>>> import numpy as np
>>> np.set_printoptions(precision=4, suppress=True, linewidth=100)
>>> def rnd(a):
...     return np.round(a, 4) + 0
... 
>>> mat = np.load("sample15.npy")
>>> mat
array([[ 3,  0,  0,  0,  0,  0],
       [ 0, -4,  0,  0, -1,  5],
       [ 0,  0,  4,  5,  0,  0],
       [ 0,  0,  5,  2,  0,  0],
       [ 0, -2,  0,  0,  1, -1],
       [ 0,  0,  0,  0, -4, -5]])
>>> vec = np.array([-1, 0, -1, -1, 1, 2])
>>> rhs = mat @ vec
>>> c, lr = np.zeros(6), 1 / np.linalg.norm(mat, 2) ** 2
>>> for i in range(150):
...     c -= lr * mat.T @ (mat @ c - rhs)
...     if i % 50 == 0: print(i, round(np.linalg.norm(mat @ c - rhs), 4))
... 
0 3.8371
50 0.0108
100 0.0003
>>> rnd(np.linalg.cond(mat))
np.float64(3.8585)
>>> feats = np.load("x.npy")
>>> rnd(feats)
array([[ 1.4381, -0.1914, -0.1085, -0.231 ,  0.6555,  0.8316, -0.2817,  0.2387,  0.5104, -0.4578,
         0.0676, -0.5729, -0.5457],
       [-0.1914,  1.8723,  0.3465,  0.4781,  0.5615,  0.7906,  0.1526,  0.3283, -0.9872, -0.2768,
        -0.0323,  0.3521,  0.0496],
       [-0.1085,  0.3465,  1.43  ,  0.3089,  0.1311,  0.6518,  0.479 , -0.0973,  0.0789, -0.3766,
         0.2697,  0.0607, -0.5522],
       [-0.231 ,  0.4781,  0.3089,  3.2542, -0.1656, -0.2252, -0.1398, -0.1265, -0.8039, -0.2054,
         0.1182,  0.6481, -0.0704],
       [ 0.6555,  0.5615,  0.1311, -0.1656,  3.2639, -0.4575, -0.3491, -0.133 , -0.3706,  0.1802,
        -0.2426, -0.002 , -0.4303],
       [ 0.8316,  0.7906,  0.6518, -0.2252, -0.4575,  2.1834, -0.0682, -0.0476,  0.329 , -0.5062,
         0.123 ,  0.589 , -0.3337],
       [-0.2817,  0.1526,  0.479 , -0.1398, -0.3491, -0.0682,  2.898 ,  0.2745,  0.9979, -0.5389,
        -0.7582, -0.3573, -0.3835],
       [ 0.2387,  0.3283, -0.0973, -0.1265, -0.133 , -0.0476,  0.2745,  4.5314, -0.0598, -0.4805,
         0.0373, -0.0983,  0.0124],
       [ 0.5104, -0.9872,  0.0789, -0.8039, -0.3706,  0.329 ,  0.9979, -0.0598,  2.1896,  0.688 ,
         0.4616, -0.26  ,  0.281 ],
       [-0.4578, -0.2768, -0.3766, -0.2054,  0.1802, -0.5062, -0.5389, -0.4805,  0.688 ,  3.06  ,
         0.277 ,  0.1171, -0.0188],
       [ 0.0676, -0.0323,  0.2697,  0.1182, -0.2426,  0.123 , -0.7582,  0.0373,  0.4616,  0.277 ,
         3.1747,  0.1722, -0.4737],
       [-0.5729,  0.3521,  0.0607,  0.6481, -0.002 ,  0.589 , -0.3573, -0.0983, -0.26  ,  0.1171,
         0.1722,  3.1964,  0.0007],
       [-0.5457,  0.0496, -0.5522, -0.0704, -0.4303, -0.3337, -0.3835,  0.0124,  0.281 , -0.0188,
        -0.4737,  0.0007,  2.5079]])
>>> cov = feats.T @ feats
>>> np.linalg.matrix_rank(cov)
np.int64(11)
>>> rnd(np.linalg.svd(feats, compute_uv=False) ** 2)
array([25., 25., 16., 16., 16.,  9.,  9.,  4.,  4.,  4.,  1.,  0.,  0.])
